$ python3 -q
>>> import numpy as np
>>> np.set_printoptions(precision=2, suppress=True, linewidth=140, sign=" ")
>>> M = np.loadtxt("x.csv", delimiter=",")
>>> M
array([[ 0.06,  0.11, -0.14, -0.14],
       [ 0.11,  0.23, -0.29, -0.29],
       [-0.14, -0.29,  0.36,  0.36],
       [-0.14, -0.29,  0.36,  0.36]])
>>> rank = np.linalg.matrix_rank(M)
>>> rank
np.int64(1)
>>> N = np.linalg.svd(M)[2][rank:].T
>>> [int(np.linalg.matrix_rank(M[:, :j + 1])) for j in range(4)]
[1, 1, 1, 1]
>>> np.linalg.matrix_rank(M.T @ M), np.linalg.matrix_rank(M @ M.T)
(np.int64(1), np.int64(1))
>>> [int(np.linalg.matrix_rank(M[:i])) for i in range(1, len(M) + 1)]
[1, 1, 1, 1]
>>> np.allclose(M @ N, 0)
True
>>> Uu, sig, vt = np.linalg.svd(M)
>>> evecs = vt[:(sig > 1e-8).sum()]
>>> rng = np.random.default_rng(70)
>>> vec = M[2] + -3 * M[1] + rng.integers(2) * np.eye(4)[3]
>>> vec
array([-0.49, -0.97,  1.21,  2.21])
>>> evecs.T @ evecs
array([[ 0.06,  0.11, -0.14, -0.14],
       [ 0.11,  0.23, -0.29, -0.29],
       [-0.14, -0.29,  0.36,  0.36],
       [-0.14, -0.29,  0.36,  0.36]])
>>> round(np.linalg.norm(vec - evecs.T @ evecs @ vec), 2)
np.float64(0.8)
>>> np.allclose(evecs.T @ evecs @ vec, vec)
False
>>> gram = M.T @ M
>>> np.diag(gram)
array([ 0.06,  0.23,  0.36,  0.36])
>>> np.round(np.linalg.svd(M, compute_uv=False) ** 2, 2) + 0
array([ 1.,  0.,  0.,  0.])
>>> hat = np.triu(np.array([[1, 1, 1, 2], [2, 0, 3, 2], [2, 1, 1, 3], [0, 0, 0, 0]]), 1) + np.eye(4)
>>> B = hat @ M @ np.linalg.inv(hat)
>>> np.trace(B), round(np.trace(M), 2)
(np.float64(1.0), np.float64(1.0))
>>> round(float(np.linalg.det(B)), 2)
-0.0
>>> r0 = np.array([1, -5, -4, -3, -1, 1, 5, -3])
>>> g = np.array([0, 2, 2, -1, 2])
>>> A = r0[:, None] + g[None, :]
>>> A
array([[ 1,  3,  3,  0,  3],
       [-5, -3, -3, -6, -3],
       [-4, -2, -2, -5, -2],
       [-3, -1, -1, -4, -1],
       [-1,  1,  1, -2,  1],
       [ 1,  3,  3,  0,  3],
       [ 5,  7,  7,  4,  7],
       [-3, -1, -1, -4, -1]])
>>> rank = np.linalg.matrix_rank(A)
>>> rank
np.int64(2)
>>> N = np.linalg.svd(A)[2][rank:].T
>>> [int(np.linalg.matrix_rank(A[:, :j + 1])) for j in range(5)]
[1, 2, 2, 2, 2]
>>> [int(np.linalg.matrix_rank(A[:i])) for i in range(1, len(A) + 1)]
[1, 2, 2, 2, 2, 2, 2, 2]
>>> np.allclose(A @ N, 0)
True
>>> O, _ = np.linalg.qr(np.array([[0.5, -0.4, 0.1, -0.8, 0.5, 2.3, 0.4, -1.7],
...     [-0.3, 0.5, -0.1, 1.2, -2.4, -0.2, -0.1, -1.9],
...     [0.3, -0.6, 0.5, -2.1, -1.4, 0.4, 2.5, 1.8],
...     [-0.3, -0.1, 0.7, 1.0, -0.2, -0.4, -1.5, 2.1],
...     [1.4, -0.2, -1.8, 2.1, -1.0, 1.7, 0.4, -0.7],
...     [0.5, 0.4, -0.2, 1.6, 0.1, 0.1, -1.3, 1.2],
...     [-0.9, -0.5, 0.0, 0.1, 0.1, 0.7, -1.1, 1.4],
...     [0.1, 2.4, -1.4, 1.0, -0.5, 1.4, -0.4, 2.0]]))
>>> arr = 4 * O
>>> arr.round(2) + 0
array([[-1.06,  0.63, -0.76,  0.71,  0.57,  3.29,  1.29, -0.76],
       [ 0.64, -0.77,  0.22, -1.28, -3.08,  0.36,  1.32, -1.41],
       [-0.64,  0.92, -1.17,  1.92, -2.34,  0.25, -1.93,  0.67],
       [ 0.64,  0.14, -1.15, -2.21, -0.3 ,  1.15, -0.16,  2.82],
       [-2.97,  0.37,  2.28, -0.8 , -0.62, -0.03,  0.05,  0.91],
       [-1.06, -0.58, -1.02, -1.91,  0.51,  0.38, -2.43, -1.88],
       [ 1.91,  0.71,  2.52,  0.  , -0.02,  1.66, -1.65, -0.21],
       [-0.21, -3.63,  0.37,  1.02,  0.  ,  0.86, -0.48,  0.8 ]])
>>> lab = rng.permutation(8)
>>> B = arr[:, lab] * rng.choice([-1, 1], 8)
>>> B.round(2) + 0
array([[ 0.63, -1.06, -3.29,  0.76, -0.71,  1.29,  0.76, -0.57],
       [-0.77,  0.64, -0.36,  1.41,  1.28,  1.32, -0.22,  3.08],
       [ 0.92, -0.64, -0.25, -0.67, -1.92, -1.93,  1.17,  2.34],
       [ 0.14,  0.64, -1.15, -2.82,  2.21, -0.16,  1.15,  0.3 ],
       [ 0.37, -2.97,  0.03, -0.91,  0.8 ,  0.05, -2.28,  0.62],
       [-0.58, -1.06, -0.38,  1.88,  1.91, -2.43,  1.02, -0.51],
       [ 0.71,  1.91, -1.66,  0.21,  0.  , -1.65, -2.52,  0.02],
       [-3.63, -0.21, -0.86, -0.8 , -1.02, -0.48, -0.37,  0.  ]])
>>> Uu, _, vt = np.linalg.svd(arr.T @ B)
>>> np.round(np.linalg.lstsq(arr, B)[0], 2) + 0
array([[ 0.,  1.,  0.,  0.,  0.,  0.,  0.,  0.],
       [ 1.,  0.,  0.,  0.,  0.,  0.,  0.,  0.],
       [ 0.,  0.,  0.,  0.,  0.,  0., -1.,  0.],
       [ 0.,  0.,  0.,  0., -1.,  0.,  0.,  0.],
       [ 0.,  0.,  0.,  0.,  0.,  0.,  0., -1.],
       [ 0.,  0., -1.,  0.,  0.,  0.,  0.,  0.],
       [ 0.,  0.,  0.,  0.,  0.,  1.,  0.,  0.],
       [ 0.,  0.,  0., -1.,  0.,  0.,  0.,  0.]])
>>> np.round(Uu @ vt, 2) + 0
array([[ 0.,  1.,  0.,  0.,  0.,  0.,  0.,  0.],
       [ 1.,  0.,  0.,  0.,  0.,  0.,  0.,  0.],
       [ 0.,  0.,  0.,  0.,  0.,  0., -1.,  0.],
       [ 0.,  0.,  0.,  0., -1.,  0.,  0.,  0.],
       [ 0.,  0.,  0.,  0.,  0.,  0.,  0., -1.],
       [ 0.,  0., -1.,  0.,  0.,  0.,  0.,  0.],
       [ 0.,  0.,  0.,  0.,  0.,  1.,  0.,  0.],
       [ 0.,  0.,  0., -1.,  0.,  0.,  0.,  0.]])
>>> round(B[7] @ B[3], 2)
np.float64(0.0)
>>> np.round(np.linalg.norm(B[7], 1), 2), round(np.linalg.norm(B[7], np.inf), 2)
(np.float64(7.38), np.float64(3.63))
>>> np.linalg.norm(B, axis=1).argmax()
np.int64(0)
>>> round(float(np.linalg.norm(B, 2)), 2)
4.0
>>> B = arr / np.linalg.norm(arr, axis=1, keepdims=True)
>>> gram = B @ B.T
>>> (gram - 2 * np.eye(8)).round(6).argmax(axis=1)
array([ 1,  0,  0,  0,  0,  0,  0,  0])
>>> gram[1].round(2) + 0
array([ 0.,  1.,  0.,  0.,  0.,  0.,  0.,  0.])
>>> np.argwhere(np.triu(np.abs(gram) > 0.95, 1))
array([], shape=(0, 2), dtype=int64)
>>> (np.abs(gram) > 0.9).astype(int)
array([[ 1,  0,  0,  0,  0,  0,  0,  0],
       [ 0,  1,  0,  0,  0,  0,  0,  0],
       [ 0,  0,  1,  0,  0,  0,  0,  0],
       [ 0,  0,  0,  1,  0,  0,  0,  0],
       [ 0,  0,  0,  0,  1,  0,  0,  0],
       [ 0,  0,  0,  0,  0,  1,  0,  0],
       [ 0,  0,  0,  0,  0,  0,  1,  0],
       [ 0,  0,  0,  0,  0,  0,  0,  1]])
>>> np.degrees(np.arccos(np.clip(gram[1, 7], -1, 1)))
np.float64(90.0)
>>> W0 = np.loadtxt("dump.csv", delimiter=",")
>>> W0
array([[ 0.,  5.,  4.,  0.,  4.,  4.,  3.,  0.],
       [ 5.,  0.,  5.,  4.,  0.,  4.,  4.,  3.],
       [ 4.,  5.,  0.,  5.,  4.,  0.,  4.,  4.],
       [ 0.,  4.,  5.,  0.,  5.,  4.,  0.,  4.],
       [ 4.,  0.,  4.,  5.,  0.,  5.,  4.,  0.],
       [ 4.,  4.,  0.,  4.,  5.,  0.,  5.,  4.],
       [ 3.,  4.,  4.,  0.,  4.,  5.,  0.,  5.],
       [ 0.,  3.,  4.,  4.,  0.,  4.,  5.,  0.]])
>>> B = arr / np.sqrt((arr ** 2).mean(axis=1, keepdims=True))
>>> np.linalg.norm(B, axis=1)
array([ 2.83,  2.83,  2.83,  2.83,  2.83,  2.83,  2.83,  2.83])
>>> np.allclose(W0, W0.T)
True
>>> np.allclose(W0 @ W0.T, W0.T @ W0)
True
>>> (W0 + W0.T) / 2
array([[ 0.,  5.,  4.,  0.,  4.,  4.,  3.,  0.],
       [ 5.,  0.,  5.,  4.,  0.,  4.,  4.,  3.],
       [ 4.,  5.,  0.,  5.,  4.,  0.,  4.,  4.],
       [ 0.,  4.,  5.,  0.,  5.,  4.,  0.,  4.],
       [ 4.,  0.,  4.,  5.,  0.,  5.,  4.,  0.],
       [ 4.,  4.,  0.,  4.,  5.,  0.,  5.,  4.],
       [ 3.,  4.,  4.,  0.,  4.,  5.,  0.,  5.],
       [ 0.,  3.,  4.,  4.,  0.,  4.,  5.,  0.]])
>>> np.linalg.matrix_power(W0, 4)
array([[ 31970.,  34556.,  35110.,  34135.,  30917.,  35182.,  37128.,  30206.],
       [ 34556.,  45110.,  42348.,  36213.,  40970.,  42257.,  41316.,  37128.],
       [ 35110.,  42348.,  47007.,  37336.,  37452.,  46998.,  42257.,  35182.],
       [ 34135.,  36213.,  37336.,  37694.,  31696.,  37452.,  40970.,  30917.],
       [ 30917.,  40970.,  37452.,  31696.,  37694.,  37336.,  36213.,  34135.],
       [ 35182.,  42257.,  46998.,  37452.,  37336.,  47007.,  42348.,  35110.],
       [ 37128.,  41316.,  42257.,  40970.,  36213.,  42348.,  45110.,  34556.],
       [ 30206.,  37128.,  35182.,  30917.,  34135.,  35110.,  34556.,  31970.]])
>>> W0 @ W0
array([[  82.,   48.,   53.,   76.,   48.,   55.,   72.,   62.],
       [  48.,  107.,   68.,   53.,   96.,   68.,   70.,   72.],
       [  53.,   68.,  114.,   56.,   57.,  112.,   68.,   55.],
       [  76.,   53.,   56.,   98.,   40.,   57.,   96.,   48.],
       [  48.,   96.,   57.,   40.,   98.,   56.,   53.,   76.],
       [  55.,   68.,  112.,   57.,   56.,  114.,   68.,   53.],
       [  72.,   70.,   68.,   96.,   53.,   68.,  107.,   48.],
       [  62.,   72.,   55.,   48.,   76.,   53.,   48.,   82.]])
>>> r0 = np.array([2, 3])
>>> np.cross(W0[4, :3], W0[7, :3])
array([-12., -16.,  12.])
>>> np.correlate(W0[4], W0[7], "full")
array([  0.,  20.,  16.,  20.,  57.,  36.,  53.,  76.,  48.,  35.,  36.,  31.,  12.,   0.,   0.])
>>> np.convolve(W0[4], r0)
array([  8.,  12.,   8.,  22.,  15.,  10.,  23.,  12.,   0.])
